In [1]: import numpy as np

In [2]: import numpy.linalg as la

In [3]: np.set_printoptions(precision=4, suppress=True, linewidth=120)

In [4]: A = np.array([[2, -1, 3], [4, -1, -9], [-15, 6, 0]])

In [5]: round(np.trace(la.pinv(A) @ A), 4)
Out[5]: np.float64(2.0)

In [6]: la.lstsq(A[:-1].T, A[-1])[2]
Out[6]: np.int32(2)

In [7]: np.allclose(A[:-1].T @ la.lstsq(A[:-1].T, A[-1])[0], A[-1])
Out[7]: True

In [8]: Y = np.array([[5, -6, -9], [5, -9, 1], [4, -2, 6]])

In [9]: J = Y + Y.T

In [10]: J
Out[10]: 
array([[ 10,  -1,  -5],
       [ -1, -18,  -1],
       [ -5,  -1,  12]])

In [11]: Y = np.array([[1, 3], [0, 0]])

In [12]: basis = np.kron(Y, J)

In [13]: np.round(la.norm(basis, 2), 4), round(la.norm(Y, 2) * la.norm(J, 2), 4)
Out[13]: (np.float64(57.1839), np.float64(57.1839))

In [14]: basis.shape
Out[14]: (6, 6)

In [15]: la.matrix_rank(basis)
Out[15]: np.int64(3)

In [16]: basis
Out[16]: 
array([[ 10,  -1,  -5,  30,  -3, -15],
       [ -1, -18,  -1,  -3, -54,  -3],
       [ -5,  -1,  12, -15,  -3,  36],
       [  0,   0,   0,   0,   0,   0],
       [  0,   0,   0,   0,   0,   0],
       [  0,   0,   0,   0,   0,   0]])

In [17]: rank = la.matrix_rank(A)

In [18]: rank
Out[18]: np.int64(2)

In [19]: N = la.svd(A)[2][rank:].T

In [20]: la.matrix_rank(A.T @ A), la.matrix_rank(A @ A.T)
Out[20]: (np.int64(2), np.int64(2))

In [21]: np.allclose(A @ N, 0)
Out[21]: True

In [22]: [int(la.matrix_rank(A[:i])) for i in range(1, len(A) + 1)]
Out[22]: [1, 2, 2]

In [23]: N @ N.T
Out[23]: 
array([[0.1374, 0.3435, 0.0229],
       [0.3435, 0.8588, 0.0573],
       [0.0229, 0.0573, 0.0038]])

In [24]: [int(la.matrix_rank(A[:, :j + 1])) for j in range(3)]
Out[24]: [1, 2, 2]

In [25]: rng = np.random.default_rng(906)

In [26]: Y = J + rng.integers(-2, 3, (3, 2)) @ rng.integers(-2, 3, (2, 3))

In [27]: Y
Out[27]: 
array([[  5,  -2,  -9],
       [  1, -14,  -3],
       [ -6,   0,  10]])

In [28]: la.matrix_rank(Y - J, tol=1e-8)
Out[28]: np.int64(2)

In [29]: labels = rng.permutation(3)

In [30]: labels
Out[30]: array([0, 2, 1])

In [31]: Y = J[labels][:, labels]

In [32]: np.trace(Y)
Out[32]: np.int64(4)

In [33]: Y
Out[33]: 
array([[ 10,  -5,  -1],
       [ -5,  12,  -1],
       [ -1,  -1, -18]])

In [34]: np.allclose(Y, J)
Out[34]: False

In [35]: Q, evecs = la.qr(J[:, :1])[0], la.qr(J[:, 1:])[0]

In [36]: sig = la.svd(Q.T @ evecs, compute_uv=False)

In [37]: (sig > 0.9).sum()
Out[37]: np.int64(0)

In [38]: np.degrees(np.arccos(sig.clip(0, 1)))
Out[38]: array([41.2953])

In [39]: sig
Out[39]: array([0.7513])

In [40]: data = np.loadtxt("sample6.csv", delimiter=",")

In [41]: data
Out[41]: 
array([[-0.1519,  0.0259, -0.4622,  0.8733],
       [-0.557 , -0.4664,  0.6383,  0.2547],
       [ 0.1013, -0.8593, -0.4596, -0.2001],
       [ 0.8102, -0.2084,  0.4096,  0.3639]])

In [42]: Q = data.astype(float).copy()

In [43]: for j in range(4):
    ...:     Q[:, j] -= Q[:, :j] @ (Q[:, :j].T @ Q[:, j])
    ...:     Q[:, j] /= la.norm(Q[:, j])
    ...: 

In [44]: np.round(Q.T @ data, 4) + 0
Out[44]: 
array([[1., 0., 0., 0.],
       [0., 1., 0., 0.],
       [0., 0., 1., 0.],
       [0., 0., 0., 1.]])

In [45]: labels = rng.permutation(4)

In [46]: labels
Out[46]: array([0, 2, 3, 1])

In [47]: Y = data[labels][:, labels]

In [48]: np.diag(Y)
Out[48]: array([-0.1519, -0.4596,  0.3639, -0.4664])

In [49]: Y
Out[49]: 
array([[-0.1519, -0.4622,  0.8733,  0.0259],
       [ 0.1013, -0.4596, -0.2001, -0.8593],
       [ 0.8102,  0.4096,  0.3639, -0.2084],
       [-0.557 ,  0.6383,  0.2547, -0.4664]])

In [50]: np.allclose(Y, data)
Out[50]: False

In [51]: basis = np.array([[1.8, -1.7, 0.7], [-1.2, 0.2, 0.0]])

In [52]: mat = np.array([[2, 0],
    ...:     [3, 2],
    ...:     [0, 0],
    ...:     [0, 0],
    ...:     [0, 0],
    ...:     [2, 2],
    ...:     [0, 0],
    ...:     [2, 0],
    ...:     [1, 3],
    ...:     [3, 3],
    ...:     [3, 3],
    ...:     [0, 3],
    ...:     [3, 3],
    ...:     [3, 0],
    ...:     [2, 2],
    ...:     [0, 0],
    ...:     [3, 3],
    ...:     [2, 3],
    ...:     [0, 2],
    ...:     [1, 1],
    ...:     [1, 1],
    ...:     [1, 2]]) @ basis + 0.02 * rng.normal(size=(22, 3))

In [53]: mat
Out[53]: 
array([[ 3.5556, -3.3945,  1.3964],
       [ 3.0151, -4.7016,  2.1317],
       [-0.017 , -0.0129, -0.0071],
       [-0.0139,  0.0168, -0.0126],
       [ 0.0232, -0.0136, -0.025 ],
       [ 1.2155, -2.9594,  1.3943],
       [ 0.0299,  0.0153,  0.0109],
       [ 3.6255, -3.4113,  1.4169],
       [-1.7996, -1.1024,  0.7121],
       [ 1.7877, -4.4985,  2.0938],
       [ 1.8081, -4.4895,  2.0844],
       [-3.5961,  0.5729, -0.0013],
       [ 1.7831, -4.5198,  2.0845],
       [ 5.4129, -5.1133,  2.0757],
       [ 1.247 , -2.9943,  1.4119],
       [ 0.0113, -0.0096, -0.0065],
       [ 1.7636, -4.5291,  2.0883],
       [ 0.0184, -2.8164,  1.3853],
       [-2.357 ,  0.3768,  0.018 ],
       [ 0.5717, -1.5064,  0.7029],
       [ 0.6141, -1.4968,  0.6976],
       [-0.5819, -1.3366,  0.7019]])

In [54]: Q, evecs = la.qr(mat[:, :1])[0], la.qr(mat[:, 1:])[0]

In [55]: sig = la.svd(Q.T @ evecs, compute_uv=False)

In [56]: round(float(la.norm(Q @ Q.T - evecs @ evecs.T, 2)), 4)
Out[56]: 1.0

In [57]: np.degrees(np.arccos(sig.clip(0, 1)))
Out[57]: array([5.6243])

In [58]: Xs = mat - mat.mean(axis=0)

In [59]: evecs = la.svd(Xs)[2][:2]

In [60]: Y = Xs - Xs @ evecs.T @ evecs

In [61]: np.round(la.norm(Y) / la.norm(Xs), 4)
Out[61]: np.float64(0.0054)

In [62]: np.diag(evecs.T @ evecs)
Out[62]: array([0.9945, 0.8017, 0.2037])

In [63]: np.round(np.cov(Xs @ evecs.T, rowvar=False), 4) + 0
Out[63]: 
array([[7.9088, 0.    ],
       [0.    , 0.9087]])

In [64]: K = np.array([[4.0, 3.0, 0.0], [3.0, 4.0, 0.0], [0.0, 0.0, 4.0]])

In [65]: vals, evecs = la.eigh(K)

In [66]: vec = np.array([1, 1, 2])

In [67]: evecs * np.sqrt(vals) @ evecs.T
Out[67]: 
array([[1.8229, 0.8229, 0.    ],
       [0.8229, 1.8229, 0.    ],
       [0.    , 0.    , 2.    ]])

In [68]: vec @ K @ vec
Out[68]: np.float64(30.0)

In [69]: evecs * np.abs(vals) @ evecs.T
Out[69]: 
array([[4., 3., 0.],
       [3., 4., 0.],
       [0., 0., 4.]])

In [70]: (np.sign(evecs[:, -1].round(6)) == np.sign(evecs[0, -1].round(6))).astype(int)
Out[70]: array([1, 1, 0])

In [71]: np.abs(K).sum(axis=1).max(), np.abs(vals).max()
Out[71]: (np.float64(7.0), np.float64(7.0))

In [72]: hat = np.triu(np.array([[-3, -1, -2], [-3, -1, 0], [3, 3, -2]]), 1) + np.eye(3)

In [73]: Y = hat @ K @ la.inv(hat)

In [74]: Y
Out[74]: 
array([[ 1.,  0., -6.],
       [ 3.,  7.,  6.],
       [ 0.,  0.,  4.]])

In [75]: np.round(la.det(Y), 4)
Out[75]: np.float64(28.0)

In [76]: la.matrix_rank(Y)
Out[76]: np.int64(3)

In [77]: np.poly(Y)
Out[77]: array([  1., -12.,  39., -28.])

In [78]: hat @ K - K @ hat
Out[78]: 
array([[-3.,  0.,  0.],
       [ 0.,  3.,  6.],
       [ 0.,  0.,  0.]])
